In [1]: import numpy as np

In [2]: np.set_printoptions(precision=2, suppress=True, linewidth=200)

In [3]: W0 = np.load("arr.npy")

In [4]: W0
Out[4]: 
array([[  8.6 ,  -9.65,  -8.27, -15.81,  13.57],
       [  3.75,  -4.93,  -6.67,  -9.24,   7.04],
       [ -0.63,   0.26,  -2.1 ,  -1.1 ,  -0.14],
       [ -0.59,   0.36,  -1.47,  -0.66,  -0.31],
       [ -0.53,   0.37,  -1.19,  -0.5 ,  -0.34],
       [  0.11,  -0.12,   0.16,   0.05,   0.12],
       [  0.2 ,  -0.22,   0.27,   0.09,   0.22],
       [  0.44,  -0.57,   0.53,   0.22,   0.56],
       [  0.13,  -1.83,   0.03,   1.61,   1.35],
       [ -0.98,  -2.  ,  -0.98,   2.97,   1.01],
       [ -1.27,  -1.99,  -1.23,   3.31,   0.88],
       [ -4.  ,  -1.58,  -3.37,   6.21,  -0.61],
       [ -4.38,  -1.5 ,  -3.65,   6.6 ,  -0.85],
       [ -9.09,  -0.13,  -6.97,  11.33,  -3.97]])

In [5]: # rank 3

In [6]: rank = np.linalg.matrix_rank(W0)

In [7]: rank
Out[7]: np.int64(3)

In [8]: ns = np.linalg.svd(W0)[2][rank:].T

In [9]: np.linalg.matrix_rank(W0.T @ W0), np.linalg.matrix_rank(W0 @ W0.T)
Out[9]: (np.int64(3), np.int64(3))

In [10]: np.allclose(W0 @ ns, 0)
Out[10]: True

In [11]: [int(np.linalg.matrix_rank(np.delete(W0, i, axis=0))) for i in range(14)]
Out[11]: [3, 3, 3, 3, 3, 3, 3, 3, 3, 3, 3, 3, 3, 3]

In [12]: [int(np.linalg.matrix_rank(W0[:, :j + 1])) for j in range(5)]
Out[12]: [1, 2, 3, 3, 3]

In [13]: G = np.cov(W0, rowvar=False)

In [14]: print(np.argwhere(np.triu(np.abs(np.corrcoef(W0.T)) > 0.8, 1)))
[[0 3]
 [0 4]
 [1 4]
 [3 4]]

In [15]: np.polyfit(W0[:, 2], W0[:, 4], 1)
Out[15]: array([-0.73, -0.51])

In [16]: round(np.corrcoef(W0[:, 2], W0[:, 4])[0, 1], 2)
Out[16]: np.float64(-0.51)

In [17]: W0.std(axis=0)
Out[17]: array([3.82, 2.6 , 2.8 , 6.37, 4.05])

In [18]: A2 = W0 / np.linalg.norm(W0, axis=1, keepdims=True)

In [19]: G = A2 @ A2.T

In [20]: (G - 2 * np.eye(14)).round(6).argmax(axis=1)
Out[20]: array([ 1,  0,  3,  4,  3,  6,  5,  6,  9, 10,  9, 12, 11, 12])

In [21]: np.linalg.norm(A2, axis=1)
Out[21]: array([1., 1., 1., 1., 1., 1., 1., 1., 1., 1., 1., 1., 1., 1.])

In [22]: np.round(np.degrees(np.arccos(np.clip(G[8, 9], -1, 1))), 2)
Out[22]: np.float64(29.37)

In [23]: np.argwhere(np.triu(np.abs(G) > 0.95, 1))
Out[23]: 
array([[ 0,  1],
       [ 2,  3],
       [ 2,  4],
       [ 3,  4],
       [ 5,  6],
       [ 5,  7],
       [ 6,  7],
       [ 9, 10],
       [11, 12],
       [11, 13],
       [12, 13]])

In [24]: def softmax(z):
    ...:     e = np.exp(z - z.max(axis=-1, keepdims=True))
    ...:     return e / e.sum(axis=-1, keepdims=True)
    ...: 

In [25]: np.round(softmax(10 * W0[1]), 2) + 0
Out[25]: array([0., 0., 0., 0., 1.])

In [26]: print(softmax(W0).sum(axis=1))
[1. 1. 1. 1. 1. 1. 1. 1. 1. 1. 1. 1. 1. 1.]

In [27]: print(np.round(softmax(W0[1]), 2) + 0)
[0.04 0.   0.   0.   0.96]

In [28]: S = W0 @ W0.T / np.sqrt(5)

In [29]: softmax(S).round(6).argmax(axis=1)
Out[29]: array([ 0,  0,  0,  0, 13,  0,  0,  0, 13, 13, 13, 13, 13, 13])

In [30]: Ac = W0 - W0.mean(axis=0)

In [31]: left, sig, Vt = np.linalg.svd(Ac, full_matrices=False)

In [32]: sig.round(2) + 0
Out[32]: array([32.26, 11.7 ,  5.5 ,  0.  ,  0.  ])

In [33]: round(float((sig ** 2).sum() ** 2 / (sig ** 4).sum()), 2)
Out[33]: 1.32

In [34]: np.round(sig ** 2 / (sig ** 2).sum(), 2) + 0
Out[34]: array([0.86, 0.11, 0.03, 0.  , 0.  ])

In [35]: np.abs(left[:, 0]).argmax()
Out[35]: np.int64(0)

In [36]: X = np.load("a.npy")

In [37]: X
Out[37]: 
array([[16, 16, 24,  0, 20],
       [16, 16, 24,  0, 20],
       [24, 24, 36,  0, 30],
       [ 0,  0,  0,  0,  0],
       [20, 20, 30,  0, 25]])

In [38]: [round(float(x), 2) for x in np.linalg.svd(X, compute_uv=False)[:3]]
Out[38]: [93.0, 0.0, 0.0]

In [39]: np.linalg.cond(X) > 100
Out[39]: np.True_

In [40]: np.argsort(-np.linalg.norm(X, axis=0).round(6), kind="stable")[:3]
Out[40]: array([2, 4, 0])

In [41]: np.round(np.linalg.norm(X, 2) / np.linalg.norm(X), 2)
Out[41]: np.float64(1.0)

In [42]: A = np.load("sample2.npy")

In [43]: A
Out[43]: 
array([[ 0, -2,  2],
       [ 0, -3,  4],
       [-2, -1,  6],
       [ 0, -1,  8],
       [ 2,  0,  7],
       [ 0,  1,  7],
       [-1,  0,  5],
       [ 0,  2,  6],
       [ 2,  3,  4],
       [ 2,  4,  2],
       [ 0,  4,  0],
       [ 0,  5, -2],
       [ 2,  7, -2],
       [ 0,  5, -2],
       [-2,  6, -1],
       [-3,  6, -2]])

In [44]: # rows 11 and 13 are equal

In [45]: round(np.linalg.norm(A[9], 1), 2), round(np.linalg.norm(A[9], np.inf), 2)
Out[45]: (np.float64(8.0), np.float64(4.0))

In [46]: print(np.linalg.norm(A, axis=1).argmax())
3

In [47]: print(np.round(np.linalg.norm(A, "nuc"), 2))
38.7

In [48]: round(np.linalg.norm(A) ** 2 / np.linalg.norm(A, 2) ** 2, 2)
Out[48]: np.float64(1.74)

In [49]: np.round(np.linalg.norm(A, 1), 2), np.round(np.linalg.norm(A, np.inf), 2)
Out[49]: (np.float64(60.0), np.float64(11.0))

In [50]: round(np.linalg.norm(A[9] - A[6]), 2)
Out[50]: np.float64(5.83)

In [51]: mat = np.load("data.npy")

In [52]: mat
Out[52]: 
array([[ 2.95, -0.08, -0.05,  2.75,  1.87],
       [ 3.07,  0.09,  0.02,  3.02,  1.89],
       [ 2.89,  0.04, -0.08,  2.99,  1.92],
       [ 3.08,  0.07,  0.06,  2.98,  2.08],
       [ 2.96, -0.06,  0.05,  3.  ,  1.91],
       [ 3.09, -0.08,  0.02,  3.02,  1.82],
       [ 2.93, -0.02, -0.04,  2.94,  2.08],
       [ 2.91,  0.11, -0.08,  2.92,  1.79],
       [ 1.11, -0.14,  3.07,  2.85,  2.9 ],
       [ 0.92,  0.08,  3.07,  2.95,  2.93],
       [ 0.93,  0.11,  2.94,  3.  ,  2.89],
       [ 1.05,  0.03,  2.95,  3.03,  3.04],
       [ 0.8 ,  0.1 ,  3.14,  2.97,  3.03],
       [ 0.98,  0.04,  2.96,  2.84,  2.93],
       [ 0.94, -0.04,  2.99,  2.92,  2.9 ],
       [ 0.8 ,  0.02,  2.97,  2.99,  3.13]])

In [53]: left, sig, Vt = np.linalg.svd(mat)

In [54]: np.argmax(sig[:-1] / (sig[1:] + 1e-6)) + 1
Out[54]: np.int64(2)

In [55]: print(sig)
[18.29  7.46  0.4   0.31  0.2 ]

In [56]: A2 = left[:, :2] @ np.diag(sig[:2]) @ Vt[:2]

In [57]: round(np.linalg.norm(mat - A2, 2), 2), round(float(sig[2]), 2)
Out[57]: (np.float64(0.4), 0.4)

In [58]: np.linalg.matrix_rank(A2)
Out[58]: np.int64(2)

In [59]: A2 = np.array([[-3, -1, -3, 1], [1, -3, 0, -1], [-2, -2, -1, -2], [-2, 0, 1, 2]])

In [60]: data = A2 - A2.T

In [61]: data
Out[61]: 
array([[ 0, -2, -1,  3],
       [ 2,  0,  2, -1],
       [ 1, -2,  0, -3],
       [-3,  1,  3,  0]])

In [62]: x = np.array([1, -3, 3, 3])

In [63]: rhs = data @ x

In [64]: beta, lr = np.zeros(4), 1 / np.linalg.norm(data, 2) ** 2

In [65]: for i in range(8):
    ...:     beta -= lr * data.T @ (data @ beta - rhs)
    ...:     if i % 2 == 0: print(i, round(np.linalg.norm(data @ beta - rhs), 2))
    ...: 
0 9.03
2 5.27
4 3.08
6 1.8

In [66]: beta
Out[66]: array([ 0.84, -2.66,  2.59,  2.79])

In [67]: np.round(np.linalg.cond(data), 2)
Out[67]: np.float64(2.06)

In [68]: softmax(data[1] + -1)
Out[68]: array([0.46, 0.06, 0.46, 0.02])

In [69]: print(np.round(softmax(10 * data[1]), 2) + 0)
[0.5 0.  0.5 0. ]

In [70]: S = data @ data.T / np.sqrt(4)

In [71]: np.round(softmax(S), 2) + 0
Out[71]: 
array([[1.  , 0.  , 0.  , 0.  ],
       [0.  , 0.87, 0.12, 0.01],
       [0.  , 0.01, 0.99, 0.  ],
       [0.  , 0.  , 0.  , 1.  ]])

In [72]: print(np.round(softmax(S + np.triu(np.full(S.shape, -np.inf), 1)), 2) + 0)
[[1.   0.   0.   0.  ]
 [0.   1.   0.   0.  ]
 [0.   0.01 0.99 0.  ]
 [0.   0.   0.   1.  ]]

In [73]: A2 = np.linalg.inv(data)

In [74]: print(np.round(np.linalg.slogdet(data)[0], 2))
1.0

In [75]: (np.abs(A2) > 1e-9).astype(int)
Out[75]: 
array([[0, 1, 1, 1],
       [1, 0, 1, 1],
       [1, 1, 0, 1],
       [1, 1, 1, 0]])

In [76]: print(round(np.linalg.det(data) * np.linalg.det(A2), 2))
1.0

In [77]: print(np.round(data @ A2, 2) + 0)
[[1. 0. 0. 0.]
 [0. 1. 0. 0.]
 [0. 0. 1. 0.]
 [0. 0. 0. 1.]]

In [78]: x = np.array([-2, 0, 1, 0])

In [79]: round(float(np.linalg.det(data)), 2)
Out[79]: 121.0

In [80]: np.linalg.svd(data, compute_uv=False)
Out[80]: array([4.76, 4.76, 2.31, 2.31])

In [81]: x @ data @ x
Out[81]: np.int64(0)

In [82]: Q = np.linalg.solve(np.eye(4) - data, np.eye(4) + data)

In [83]: round(np.linalg.det(Q), 2)
Out[83]: np.float64(1.0)

In [84]: np.round(Q @ Q.T, 2) + 0
Out[84]: 
array([[1., 0., 0., 0.],
       [0., 1., 0., 0.],
       [0., 0., 1., 0.],
       [0., 0., 0., 1.]])

In [85]: x = np.array([1, -1, -2, -1])

In [86]: print(data @ np.eye(4)[2])
[-1.  2.  0.  3.]

In [87]: data @ np.ones(4)
Out[87]: array([ 0.,  3., -4.,  1.])

In [88]: np.linalg.norm(data @ x) <= np.linalg.norm(data, 2) * np.linalg.norm(x) + 1e-9
Out[88]: np.True_

In [89]: (data * x).sum(axis=1)
Out[89]: array([  1,  -1,   6, -10])

In [90]: J = np.load("out15.npy")

In [91]: print(J)
[[ 22.59 -15.19  13.34  10.     3.95]
 [  4.32 -14.94  12.61  14.92  -0.19]
 [  5.45   5.42   8.34 -14.41  -9.88]
 [  2.75 -10.28   5.4   -3.44  -4.78]
 [ -2.92   4.71 -10.6    5.84   6.52]
 [-12.52   7.5   -8.38  -2.    -1.54]
 [  2.45  -3.26   1.    -6.94  -4.15]
 [ -6.73   3.63  -9.87   5.91   8.43]
 [ -8.01  16.44 -11.43 -17.2   -2.29]
 [ -8.39   2.91   2.19  -9.65 -11.04]
 [ -8.96   0.98  -5.95   5.8    0.14]
 [ 19.81 -18.63  18.78   8.27  -0.45]
 [-13.32   9.89 -10.64  -3.21  -0.82]
 [ -3.83   0.29  -4.33   7.83   5.77]
 [  3.75   8.16  -1.19   3.41   5.75]
 [ -0.14  -3.98  -3.86   3.22   4.38]
 [  2.02  -1.11  -4.82   4.94   5.72]
 [ -2.57  -7.17   3.9    2.55  -0.9 ]
 [ 12.05 -10.91  12.89  -4.61  -2.98]
 [ -8.69   9.91 -14.02   2.58   4.69]
 [  2.18  -6.7    7.03  -5.84  -5.37]
 [ -6.96  -6.36  -0.89   8.45   1.64]
 [ -0.93  -2.81  -2.96   1.92   2.77]
 [ 18.69 -13.09   6.01   7.48   4.48]
 [ -8.41   7.55  -7.71   0.29   0.84]
 [  8.82 -11.34  11.82  -0.31  -5.29]
 [ 22.32 -13.29  19.26  -4.99  -3.94]
 [ 10.75 -14.67  14.04   5.33  -3.01]
 [ 15.26  -4.92  13.66  -5.3   -4.87]]

In [92]: Ac = (J - J.mean(axis=0)) / J.std(axis=0)

In [93]: np.argwhere(np.abs(Ac) > 2)
Out[93]: 
array([[2, 3],
       [8, 1],
       [8, 3],
       [9, 4]])

In [94]: beta = np.linalg.lstsq(np.delete(Ac, 1, axis=1), Ac[:, 1])[0]

In [95]: beta
Out[95]: array([-0.17, -0.59, -0.5 ,  0.18])
